>>> import numpy as np
>>> np.set_printoptions(precision=1, suppress=True, linewidth=120)
>>> m1 = np.array([[12, 0, 6, -14],
...     [6, 0, 3, -7],
...     [6, 0, 3, -7],
...     [-6, 0, -3, 7],
...     [12, 0, 6, -14]])
>>> left, sigma, vt = np.linalg.svd(m1)
>>> np.argmax(sigma[:-1] / (sigma[1:] + 1e-6)) + 1
np.int64(1)
>>> print(sigma.round(1) + 0)
[32.2  0.   0.   0. ]
>>> Y = left[:, :1] @ np.diag(sigma[:1]) @ vt[:1]
>>> round(np.abs(m1 - Y).max(), 1)
np.float64(0.0)
>>> print(Y)
[[ 12.   0.   6. -14.]
 [  6.   0.   3.  -7.]
 [  6.   0.   3.  -7.]
 [ -6.   0.  -3.   7.]
 [ 12.   0.   6. -14.]]
>>> print(round(float(np.linalg.norm(m1 - Y, 2)), 1), round(float(sigma[1]), 1))
0.0 0.0
>>> A = np.load("block0.npy")
>>> A
array([[ 0.9, -0.3, -0.3],
       [-0.3,  0.1, -0.9],
       [-0.3, -0.9,  0.1]])
>>> # columns are unit length and at right angles
>>> ev, evecs = np.linalg.eigh(A)
>>> x0 = np.array([1, -2, -2])
>>> evecs * np.maximum(ev, 0) @ evecs.T
array([[ 0.9, -0.2, -0.2],
       [-0.2,  0.5, -0.5],
       [-0.2, -0.5,  0.5]])
>>> round(x0 @ A @ x0, 1)
np.float64(-3.7)
>>> round(float(np.abs(A).sum(axis=1).max()), 1), np.abs(ev).max()
(1.5, np.float64(1.0))
>>> round(float(x0 @ A @ x0 / (x0 @ x0)), 1), round(float(ev[0]), 1), ev[-1]
(-0.4, -1.0, np.float64(1.0))
>>> x0 = np.array([-3, 0, -1])
>>> target = A @ x0
>>> target
array([-2.4,  1.9,  0.9])
>>> np.round(np.linalg.solve(A, target + A[:, 0]), 1) + 0
array([-2.,  0., -1.])
>>> np.linalg.solve(A.T, A[2])
array([ 0., -0.,  1.])
>>> np.round(np.linalg.solve(A, A[:, 1]), 1) + 0
array([0., 1., 0.])
>>> ev, evecs = np.linalg.eigh(A)
>>> print((ev > 1e-8).sum(), (ev < -1e-8).sum())
2 1
>>> np.linalg.eigvalsh(A @ A)
array([1., 1., 1.])
>>> np.round(evecs.T @ evecs, 1) + 0
array([[1., 0., 0.],
       [0., 1., 0.],
       [0., 0., 1.]])
>>> evecs @ np.diag(ev) @ evecs.T
array([[ 0.9, -0.3, -0.3],
       [-0.3,  0.1, -0.9],
       [-0.3, -0.9,  0.1]])
>>> np.linalg.eigvalsh(A + 3 * np.eye(3))
array([2., 4., 4.])
>>> X = np.load("case1.npy")
>>> X
array([[ 3. , -0.6, -0.7,  3.1,  0.5],
       [ 0.5,  1.1, -0.8,  0.9, -1.3],
       [-2.2,  2. , -0.4, -1.5, -1.9],
       [-3.8,  0.7,  1.5, -4.7, -1.7],
       [ 0.6, -1.7,  0.9, -0.3,  1.5]])
>>> X @ np.linalg.pinv(X) @ X
array([[ 3. , -0.6, -0.8,  3.1,  0.5],
       [ 0.5,  1.1, -0.8,  0.9, -1.3],
       [-2.2,  2. , -0.4, -1.5, -1.9],
       [-3.8,  0.7,  1.5, -4.7, -1.7],
       [ 0.6, -1.7,  0.9, -0.3,  1.5]])
>>> np.abs(np.diag(np.linalg.qr(X)[1])) > 1e-9
array([ True,  True,  True, False, False])
>>> F = np.load("out14.npy")
>>> F
array([[ 7. ,  6.4,  3.3],
       [ 7. , 11.5,  8.1],
       [ 7. , -0.4, -0.6],
       [ 7. ,  9.8,  7.4],
       [ 7. , -5. , -7. ],
       [ 7. ,  6. ,  1.5],
       [ 7. ,  4.7,  2.9],
       [ 7. ,  3.2,  1.1],
       [ 7. ,  7.1,  4.2],
       [ 7. , -2.3, -3.8],
       [ 7. , -3.3, -3.2],
       [ 7. ,  8.5,  7.8],
       [ 7. ,  3.1,  2.1]])
>>> blk = np.stack([F, -1 * F, F[::-1]])
>>> np.linalg.norm(blk, axis=(1, 2))
array([38.1, 38.1, 38.1])
>>> x0 = np.array([2, -3, -1])
>>> target = F @ x0
>>> np.linalg.solve(F.T @ F, F.T @ target)
array([ 2., -3., -1.])
>>> np.linalg.lstsq(F, target)[0]
array([ 2., -3., -1.])
>>> rng = np.random.default_rng(5916)
>>> target = target + 0.3 * rng.normal(size=13)
>>> target
array([ -8.3, -28.7,  15.8, -22.6,  35.9,  -5.1,  -3.4,   3.4, -11.6,  24.5,  26.7, -19.7,   2.8])
>>> b, *_ = np.linalg.lstsq(F, target)
>>> b
array([ 2. , -2.9, -1.1])
>>> b.round()
array([ 2., -3., -1.])
>>> np.round(np.linalg.norm(target - F @ b), 1)
np.float64(0.7)
>>> W0 = np.load("dump.npy")
>>> print(W0)
[[-1.4 -0.7  0.5]
 [-2.  -0.6  0.7]
 [-2.   0.2  0.7]
 [-2.4 -0.7  0.8]
 [-0.5 -0.8  0.2]
 [-2.9 -1.8  1. ]
 [ 2.   0.8 -0.7]
 [-3.4  1.7  1.1]
 [-0.3  0.5  0.1]
 [-2.5  0.2  0.8]
 [-1.1 -1.4  0.4]
 [-1.8 -0.2  0.6]
 [ 1.8  0.1 -0.6]
 [-1.3 -3.   0.4]
 [ 0.4 -1.3 -0.2]
 [-0.8  0.7  0.2]
 [-2.  -1.8  0.7]
 [ 7.4  0.  -2.5]
 [-1.6  0.5  0.5]
 [ 0.   0.3  0. ]
 [-2.7  1.9  0.9]]
>>> left, sigma, vt = np.linalg.svd(m1)
>>> evecs = vt[:(sigma > 1e-8).sum()]
>>> x0 = m1[0] + -2 * m1[3] + rng.integers(2) * np.eye(4)[3]
>>> print(x0)
[ 24.   0.  12. -28.]
>>> print(round(float(np.linalg.norm(x0 - evecs.T @ evecs @ x0)), 1))
0.0
>>> np.diag(evecs.T @ evecs)
array([0.4, 0. , 0.1, 0.5])
>>> np.linalg.matrix_rank(np.vstack([m1, x0]))
np.int64(1)
>>> evecs.T @ evecs
array([[ 0.4,  0. ,  0.2, -0.4],
       [ 0. ,  0. ,  0. ,  0. ],
       [ 0.2,  0. ,  0.1, -0.2],
       [-0.4,  0. , -0.2,  0.5]])
>>> np.allclose(evecs.T @ evecs @ x0, x0)
True
>>> x0 = np.array([-3, 3, 2])
>>> target = W0 @ x0
>>> try:
...     np.linalg.solve(W0, target)
... except np.linalg.LinAlgError as e:
...     print("failed:", e)
... 
failed: Last 2 dimensions of the array must be square
>>> np.linalg.lstsq(W0, target)[0]
array([-3.,  3.,  2.])
>>> print(np.round(np.linalg.pinv(W0) @ W0, 1) + 0)
[[1. 0. 0.]
 [0. 1. 0.]
 [0. 0. 1.]]
>>> target = target + 0.3 * rng.normal(size=21)
>>> target
array([  4. ,   5.7,   8.3,   7. ,  -0.3,   5.7,  -5.1,  17.7,   2.3,   9.6,   0.1,   5.9,  -6.1,  -4.5,  -5.8,   5.2,
         1.7, -26.8,   7.4,   0.4,  15.7])
>>> b, *_ = np.linalg.lstsq(W0, target)
>>> b
array([-2.2,  3. ,  4.3])
>>> np.round(W0.T @ (target - W0 @ b), 1) + 0
array([0., 0., 0.])
>>> b.round()
array([-2.,  3.,  4.])
>>> [round(float(np.linalg.norm(np.linalg.solve(W0.T @ W0 + lam * np.eye(3), W0.T @ target))), 2) for lam in (0, 1, 10, 100)]
[5.72, 4.51, 3.89, 2.05]
>>> round(np.linalg.norm(target - W0 @ b), 1)
np.float64(1.4)
